$ python3 -q
>>> import numpy as np
>>> import numpy.linalg as la
>>> np.set_printoptions(precision=1, suppress=True, linewidth=160, floatmode="fixed")
>>> M2 = np.array([[0, 2], [1, 1]])
>>> J = np.tile(M2, (2, 2))
>>> J
array([[0, 2, 0, 2],
       [1, 1, 1, 1],
       [0, 2, 0, 2],
       [1, 1, 1, 1]])
>>> M2 = np.array([[1, 1], [2, 2], [3, 1], [3, 1]])
>>> la.matrix_rank(np.vstack([J, M2.T]))
np.int64(4)
>>> M2.T @ J.T
array([[10,  9, 10,  9],
       [ 6,  5,  6,  5]])
>>> Uu, s, Vh = la.svd(J)
>>> np.argmax(s[:-1] / (s[1:] + 1e-6)) + 1
np.int64(2)
>>> M2 = Uu[:, :2] @ np.diag(s[:2]) @ Vh[:2]
>>> la.matrix_rank(M2)
np.int64(2)
>>> round(float(np.abs(J - M2).max()), 1)
0.0
>>> M2.round(1) + 0
array([[0.0, 2.0, 0.0, 2.0],
       [1.0, 1.0, 1.0, 1.0],
       [0.0, 2.0, 0.0, 2.0],
       [1.0, 1.0, 1.0, 1.0]])
>>> M2 = np.array([[-2, 2], [-3, 1]])
>>> Z = np.kron(M2, J)
>>> la.matrix_rank(Z)
np.int64(4)
>>> proj = np.triu(np.array([[-3, 1, 0, -1], [0, 3, 0, 3], [-1, 0, -2, 1], [3, -3, -3, -3]]), 1) + np.eye(4)
>>> M2 = proj @ J @ la.inv(proj)
>>> round(float(la.det(M2)), 1)
0.0
>>> proj @ J - J @ proj
array([[ 0.0,  0.0,  0.0, -6.0],
       [ 3.0,  2.0,  3.0,  0.0],
       [ 1.0,  1.0,  1.0, -5.0],
       [ 0.0, -1.0,  0.0, -3.0]])
>>> np.trace(M2), np.trace(J)
(np.float64(2.0), np.int64(2))
>>> round(la.det(J.T), 1)
np.float64(0.0)
>>> np.kron(np.eye(2, dtype=int), J)
array([[0, 2, 0, 2, 0, 0, 0, 0],
       [1, 1, 1, 1, 0, 0, 0, 0],
       [0, 2, 0, 2, 0, 0, 0, 0],
       [1, 1, 1, 1, 0, 0, 0, 0],
       [0, 0, 0, 0, 0, 2, 0, 2],
       [0, 0, 0, 0, 1, 1, 1, 1],
       [0, 0, 0, 0, 0, 2, 0, 2],
       [0, 0, 0, 0, 1, 1, 1, 1]])
>>> np.einsum("ii->", J)
np.int64(2)
>>> round(float(la.det(J[::-1])), 1)
0.0
>>> np.round(la.eigvals(J), 1) + 0
array([ 4.0, -2.0,  0.0,  0.0])
>>> np.round(np.poly(J), 1) + 0
array([ 1.0, -2.0, -8.0,  0.0,  0.0])
>>> feats = np.load("data.npy")
>>> feats
array([[1, 0, 0, 0, 0],
       [0, 0, 0, 1, 0],
       [0, 0, 1, 0, 0],
       [0, 1, 0, 0, 0],
       [0, 0, 0, 0, 1]])
>>> feats @ feats
array([[1, 0, 0, 0, 0],
       [0, 1, 0, 0, 0],
       [0, 0, 1, 0, 0],
       [0, 0, 0, 1, 0],
       [0, 0, 0, 0, 1]])
>>> np.allclose(feats, feats.T)
True
>>> np.allclose(feats @ feats.T, feats.T @ feats)
True
>>> (feats + feats.T) / 2
array([[1.0, 0.0, 0.0, 0.0, 0.0],
       [0.0, 0.0, 0.0, 1.0, 0.0],
       [0.0, 0.0, 1.0, 0.0, 0.0],
       [0.0, 1.0, 0.0, 0.0, 0.0],
       [0.0, 0.0, 0.0, 0.0, 1.0]])
>>> np.sort(np.abs(la.eigvals(feats)))
array([1.0, 1.0, 1.0, 1.0, 1.0])
>>> vec = np.array([5, -2, 1, 2, -2])
>>> np.abs(la.eigvals(feats))
array([1.0, 1.0, 1.0, 1.0, 1.0])
>>> np.sort(np.abs(np.degrees(np.angle(la.eigvals(feats)))))
array([  0.0,   0.0,   0.0,   0.0, 180.0])
>>> round(la.det(feats), 1)
np.float64(-1.0)
>>> np.round(la.norm(vec), 1), np.round(la.norm(feats @ vec), 1)
(np.float64(6.2), np.float64(6.2))
>>> 5 - la.matrix_rank(feats - np.eye(5), tol=1e-8)
np.int64(4)
>>> la.inv(feats)
array([[1.0, 0.0, 0.0, 0.0, 0.0],
       [0.0, 0.0, 0.0, 1.0, 0.0],
       [0.0, 0.0, 1.0, 0.0, 0.0],
       [0.0, 1.0, 0.0, 0.0, 0.0],
       [0.0, 0.0, 0.0, 0.0, 1.0]])
>>> arr = np.load("a.npy")
>>> arr
array([[ 2,  5, -5, -2,  5,  0,  4, -2, -1, -3,  2, -1,  4,  2, -5],
       [ 5,  2,  5, -5, -2,  5,  0,  4, -2, -1, -3,  2, -1,  4,  2],
       [-5,  5,  2,  5, -5, -2,  5,  0,  4, -2, -1, -3,  2, -1,  4],
       [-2, -5,  5,  2,  5, -5, -2,  5,  0,  4, -2, -1, -3,  2, -1],
       [ 5, -2, -5,  5,  2,  5, -5, -2,  5,  0,  4, -2, -1, -3,  2],
       [ 0,  5, -2, -5,  5,  2,  5, -5, -2,  5,  0,  4, -2, -1, -3],
       [ 4,  0,  5, -2, -5,  5,  2,  5, -5, -2,  5,  0,  4, -2, -1],
       [-2,  4,  0,  5, -2, -5,  5,  2,  5, -5, -2,  5,  0,  4, -2],
       [-1, -2,  4,  0,  5, -2, -5,  5,  2,  5, -5, -2,  5,  0,  4],
       [-3, -1, -2,  4,  0,  5, -2, -5,  5,  2,  5, -5, -2,  5,  0],
       [ 2, -3, -1, -2,  4,  0,  5, -2, -5,  5,  2,  5, -5, -2,  5],
       [-1,  2, -3, -1, -2,  4,  0,  5, -2, -5,  5,  2,  5, -5, -2],
       [ 4, -1,  2, -3, -1, -2,  4,  0,  5, -2, -5,  5,  2,  5, -5],
       [ 2,  4, -1,  2, -3, -1, -2,  4,  0,  5, -2, -5,  5,  2,  5],
       [-5,  2,  4, -1,  2, -3, -1, -2,  4,  0,  5, -2, -5,  5,  2]])
>>> # symmetric, so the eigenvalues are real
>>> vals, evecs = la.eigh(arr)
>>> vec = np.array([3, 0, 0, 2, 2, 1, 2, 3, 2, 1, 2, 2, 2, 1, 2])
>>> np.round(vec @ arr @ vec / (vec @ vec), 1), round(vals[0], 1), np.round(vals[-1], 1)
(np.float64(7.0), np.float64(-20.7), np.float64(22.6))
>>> la.eigvalsh(arr[1:, 1:])
array([-20.6, -19.4, -13.4,  -7.9,  -2.1,  -1.3,   4.7,   6.0,   6.9,   8.0,  11.6,  13.5,  20.8,  21.3])
>>> np.abs(arr).sum(axis=1).max(), np.round(np.abs(vals).max(), 1)
(np.int64(48), np.float64(22.6))
>>> vec @ arr @ vec
np.int64(370)
>>> la.norm(arr, axis=0)
array([12.8, 12.8, 13.6, 13.1, 14.0, 13.9, 14.1, 14.2, 14.1, 13.9, 14.0, 13.1, 13.6, 12.8, 12.8])
>>> np.round(la.norm(arr, 2), 1)
np.float64(22.6)
>>> round(float(la.norm(arr, 1)), 1), round(float(la.norm(arr, np.inf)), 1)
(48.0, 48.0)
>>> la.norm(arr, axis=1).argmax()
np.int64(7)
>>> T = np.stack([arr, -1 * arr, arr[::-1]])
>>> (T @ arr.T).shape
(3, 15, 15)
>>> np.einsum("bij,cij->bc", T, T)
array([[ 2740, -2740,  -104],
       [-2740,  2740,   104],
       [ -104,   104,  2740]])
>>> la.svd(arr, compute_uv=False)
array([22.6, 21.0, 20.7, 20.6, 14.3, 13.9, 13.1, 11.6,  8.4,  7.2,  6.6,  5.2,  4.6,  4.2,  2.0])
>>> np.count_nonzero(arr)
np.int64(205)
>>> arr.shape
(15, 15)
>>> arr.sum(axis=1)
array([ 5, 15,  8,  2,  8,  6, 13, 12, 13,  6,  8,  2,  8, 15,  5])
>>> np.abs(arr).max()
np.int64(5)
>>> M2 = arr[0, 0] * arr[1:] - np.outer(arr[1:, 0], arr[0])
>>> M2
array([[  0, -21,  35,   0, -29,  10, -20,  18,   1,  13, -16,   9, -22,  -2,  29],
       [  0,  35, -21,   0,  15,  -4,  30, -10,   3, -19,   8, -11,  24,   8, -17],
       [  0,   0,   0,   0,  20, -10,   4,   6,  -2,   2,   0,  -4,   2,   8, -12],
       [  0, -29,  15,  20, -21,  10, -30,   6,  15,  15,  -2,   1, -22, -16,  29],
       [  0,  10,  -4, -10,  10,   4,  10, -10,  -4,  10,   0,   8,  -4,  -2,  -6],
       [  0, -20,  30,   4, -30,  10, -12,  18,  -6,   8,   2,   4,  -8, -12,  18],
       [  0,  18, -10,   6,   6, -10,  18,   0,   8, -16,   0,   8,   8,  12, -14],
       [  0,   1,   3,  -2,  15,  -4,  -6,   8,   3,   7,  -8,  -5,  14,   2,   3],
       [  0,  13, -19,   2,  15,  10,   8, -16,   7,  -5,  16, -13,   8,  16, -15],
       [  0, -16,   8,   0,  -2,   0,   2,   0,  -8,  16,   0,  12, -18,  -8,  20],
       [  0,   9, -11,  -4,   1,   8,   4,   8,  -5, -13,  12,   3,  14,  -8,  -9],
       [  0, -22,  24,   2, -22,  -4,  -8,   8,  14,   8, -18,  14, -12,   2,  10],
       [  0,  -2,   8,   8, -16,  -2, -12,  12,   2,  16,  -8,  -8,   2,   0,  20],
       [  0,  29, -17, -12,  29,  -6,  18, -14,   3, -15,  20,  -9,  10,  20, -21]])
>>> np.flatnonzero(~M2.round(6).any(axis=1))
array([], dtype=int64)
>>> rng = np.random.default_rng(84)
>>> F = np.array([[-1, 2, 3, 0, 1, 1, -3],
...     [-3, -1, 3, 1, -2, -3, -2],
...     [-3, 3, 1, 1, 0, -1, 2],
...     [-2, -3, 1, -2, 3, 0, -2],
...     [-2, -3, -2, 3, -2, 1, 0],
...     [-2, -1, 3, 3, -2, -2, 1],
...     [0, 2, 1, -1, -2, -3, 0],
...     [3, -3, -2, -2, -3, 3, 0],
...     [2, -3, -1, -2, -2, 0, -3],
...     [2, -2, 1, -2, -2, -3, -2]]) * (rng.random((10, 7)) < 0.3)
>>> F
array([[ 0,  0,  0,  0,  1,  0,  0],
       [-3, -1,  0,  1,  0,  0,  0],
       [ 0,  0,  0,  0,  0,  0,  0],
       [ 0,  0,  1,  0,  0,  0,  0],
       [ 0, -3,  0,  0,  0,  0,  0],
       [ 0,  0,  0,  0,  0,  0,  0],
       [ 0,  0,  0,  0,  0,  0,  0],
       [ 0, -3,  0,  0, -3,  0,  0],
       [ 0,  0, -1,  0, -2,  0,  0],
       [ 0, -2,  0,  0,  0,  0,  0]])
>>> Uu, s, Vh = la.svd(F)
>>> np.argmax(s[:-1] / (s[1:] + 1e-6)) + 1
np.int64(4)
>>> M2 = Uu[:, :4] @ np.diag(s[:4]) @ Vh[:4]
>>> la.matrix_rank(M2)
np.int64(4)
>>> round(la.norm(F - M2, 2), 1), round(s[4], 1)
(np.float64(0.0), np.float64(0.0))
>>> round(float(la.norm(F - M2) / la.norm(F)), 1)
0.0
>>> gram = F.T @ F
>>> gram
array([[ 9,  3,  0, -3,  0,  0,  0],
       [ 3, 23,  0, -1,  9,  0,  0],
       [ 0,  0,  2,  0,  2,  0,  0],
       [-3, -1,  0,  1,  0,  0,  0],
       [ 0,  9,  2,  0, 14,  0,  0],
       [ 0,  0,  0,  0,  0,  0,  0],
       [ 0,  0,  0,  0,  0,  0,  0]])
>>> (F @ F.T).shape
(10, 10)
>>> np.diag(gram)
array([ 9, 23,  2,  1, 14,  0,  0])
>>> m1 = np.load("w.npy")
>>> m1
array([[ 1.0,  0.0,  0.0,  0.0,  0.0,  0.0,  0.0,  0.0,  0.0],
       [ 0.0,  1.0,  0.0,  0.0,  0.0,  0.0,  0.0,  0.0,  0.0],
       [ 0.0,  0.0,  0.9,  0.0,  0.0,  0.0,  0.0,  0.0,  0.5],
       [ 0.0,  0.0,  0.0,  1.0,  0.0,  0.0,  0.0,  0.0,  0.0],
       [ 0.0,  0.0,  0.0,  0.0,  1.0,  0.0,  0.0,  0.0,  0.0],
       [ 0.0,  0.0,  0.0,  0.0,  0.0,  1.0,  0.0,  0.0,  0.0],
       [ 0.0,  0.0,  0.0,  0.0,  0.0,  0.0,  1.0,  0.0,  0.0],
       [ 0.0,  0.0,  0.0,  0.0,  0.0,  0.0,  0.0,  1.0,  0.0],
       [ 0.0,  0.0, -0.5,  0.0,  0.0,  0.0,  0.0,  0.0,  0.9]])
>>> u = np.array([0, 2, -1])
>>> np.polyval(u, m1[7])
array([-1.0, -1.0, -1.0, -1.0, -1.0, -1.0, -1.0,  1.0, -1.0])
>>> np.array([np.convolve(row, u, "same") for row in m1])
array([[ 2.0, -1.0,  0.0,  0.0,  0.0,  0.0,  0.0,  0.0,  0.0],
       [ 0.0,  2.0, -1.0,  0.0,  0.0,  0.0,  0.0,  0.0,  0.0],
       [ 0.0,  0.0,  1.7, -0.9,  0.0,  0.0,  0.0,  0.0,  1.0],
       [ 0.0,  0.0,  0.0,  2.0, -1.0,  0.0,  0.0,  0.0,  0.0],
       [ 0.0,  0.0,  0.0,  0.0,  2.0, -1.0,  0.0,  0.0,  0.0],
       [ 0.0,  0.0,  0.0,  0.0,  0.0,  2.0, -1.0,  0.0,  0.0],
       [ 0.0,  0.0,  0.0,  0.0,  0.0,  0.0,  2.0, -1.0,  0.0],
       [ 0.0,  0.0,  0.0,  0.0,  0.0,  0.0,  0.0,  2.0, -1.0],
       [ 0.0,  0.0, -1.0,  0.5,  0.0,  0.0,  0.0,  0.0,  1.7]])
>>> np.correlate(m1[7], m1[5], "full")
array([0.0, 0.0, 0.0, 0.0, 0.0, 0.0, 0.0, 0.0, 0.0, 0.0, 1.0, 0.0, 0.0, 0.0, 0.0, 0.0, 0.0])
>>> u = np.array([-1, 2, 0, -2, 1, -2, -1, -2, -1])
>>> M2 = m1 + np.outer(u, np.eye(9)[2])
>>> M2
array([[ 1.0,  0.0, -1.0,  0.0,  0.0,  0.0,  0.0,  0.0,  0.0],
       [ 0.0,  1.0,  2.0,  0.0,  0.0,  0.0,  0.0,  0.0,  0.0],
       [ 0.0,  0.0,  0.9,  0.0,  0.0,  0.0,  0.0,  0.0,  0.5],
       [ 0.0,  0.0, -2.0,  1.0,  0.0,  0.0,  0.0,  0.0,  0.0],
       [ 0.0,  0.0,  1.0,  0.0,  1.0,  0.0,  0.0,  0.0,  0.0],
       [ 0.0,  0.0, -2.0,  0.0,  0.0,  1.0,  0.0,  0.0,  0.0],
       [ 0.0,  0.0, -1.0,  0.0,  0.0,  0.0,  1.0,  0.0,  0.0],
       [ 0.0,  0.0, -2.0,  0.0,  0.0,  0.0,  0.0,  1.0,  0.0],
       [ 0.0,  0.0, -1.5,  0.0,  0.0,  0.0,  0.0,  0.0,  0.9]])
>>> la.matrix_rank(M2 - m1)
np.int64(1)
>>> la.matrix_rank(la.inv(M2) - la.inv(m1), tol=1e-8)
np.int64(1)
